$ python -q
>>> import numpy as np
>>> from numpy import linalg as LA
>>> np.set_printoptions(suppress=True, linewidth=160)
>>> F = np.loadtxt("test18.csv", delimiter=",")
>>> F.round(1) + 0
array([[ 0. ,  0. , -0.4],
       [ 3.9, -2.3, -0.4],
       [-0.1,  0. ,  0.1]])
>>> # rows and columns are dependent
>>> U, sig, Vh = LA.svd(F)
>>> print(sig.round(1) + 0)
[4.6 0.4 0. ]
>>> out = U[:, :2] @ np.diag(sig[:2]) @ Vh[:2]
>>> print(out.round(1) + 0)
[[ 0.   0.  -0.4]
 [ 3.9 -2.3 -0.4]
 [-0.1  0.   0.1]]
>>> round(float(LA.norm(F - out, 2)), 1), np.round(sig[2], 1)
(0.0, np.float64(0.0))
>>> print(np.round(np.abs(F - out).max(), 1))
0.0
>>> round(LA.norm(F - out) / LA.norm(F), 1)
np.float64(0.0)
>>> np.round(LA.det(2 * F), 1), round(LA.det(F), 1)
(np.float64(-0.0), np.float64(-0.0))
>>> print(np.round(LA.eigvals(F).sum().real, 1))
-2.1
>>> round(float(LA.det(F.T)), 1)
-0.0
>>> round(float(LA.det(F[::-1])), 1)
0.0
>>> np.round(np.einsum("ii->", F), 1)
np.float64(-2.1)
>>> np.round(np.kron(np.eye(2, dtype=int), F), 1) + 0
array([[ 0. ,  0. , -0.4,  0. ,  0. ,  0. ],
       [ 3.9, -2.3, -0.4,  0. ,  0. ,  0. ],
       [-0.1,  0. ,  0.1,  0. ,  0. ,  0. ],
       [ 0. ,  0. ,  0. ,  0. ,  0. , -0.4],
       [ 0. ,  0. ,  0. ,  3.9, -2.3, -0.4],
       [ 0. ,  0. ,  0. , -0.1,  0. ,  0.1]])
>>> np.round(np.poly(F), 1) + 0
array([ 1. ,  2.1, -0.4,  0. ])
>>> t3 = np.stack([F, 3 * F, F[::-1]])
>>> LA.matrix_rank(t3.reshape(3, -1))
np.int64(2)
>>> np.round(LA.det(t3), 1) + 0
array([0., 0., 0.])
>>> np.round(t3.sum(axis=0), 1)
array([[ -0.1,   0.1,  -1.4],
       [ 19.7, -11.3,  -2. ],
       [ -0.3,   0.2,   0.1]])
>>> t3.shape
(3, 3, 3)
>>> LA.matrix_rank(t3)
array([2, 2, 2])
>>> U, sig, Vh = LA.svd(F, full_matrices=False)
>>> np.allclose(U * sig @ Vh, F)
True
>>> print(np.round(np.sqrt((sig ** 2).sum()), 1), round(LA.norm(F), 1))
4.6 4.6
>>> U.shape, sig.shape, Vh.shape
((3, 3), (3,), (3, 3))
>>> np.round(np.abs(Vh[0]), 1)
array([0.9, 0.5, 0.1])
>>> proj = np.triu(np.array([[9, 2, 3], [6, 6, 3], [2, 2, 5]]), 1) + np.eye(3)
>>> out = proj @ F @ LA.inv(proj)
>>> round(float(LA.det(out)), 1)
-0.0
>>> np.round(proj @ F - F @ proj, 1)
array([[ 7.6, -4.4, -0.5],
       [-0.2, -7.8, -4.7],
       [ 0. ,  0.2,  0.1]])
>>> np.round(np.poly(out), 1) + 0
array([ 1. ,  2.1, -0.4,  0. ])
>>> out.round(1)
array([[  7.6, -19.7,  35.2],
       [  3.7,  -9.5,  17.5],
       [ -0.1,   0.2,  -0.2]])
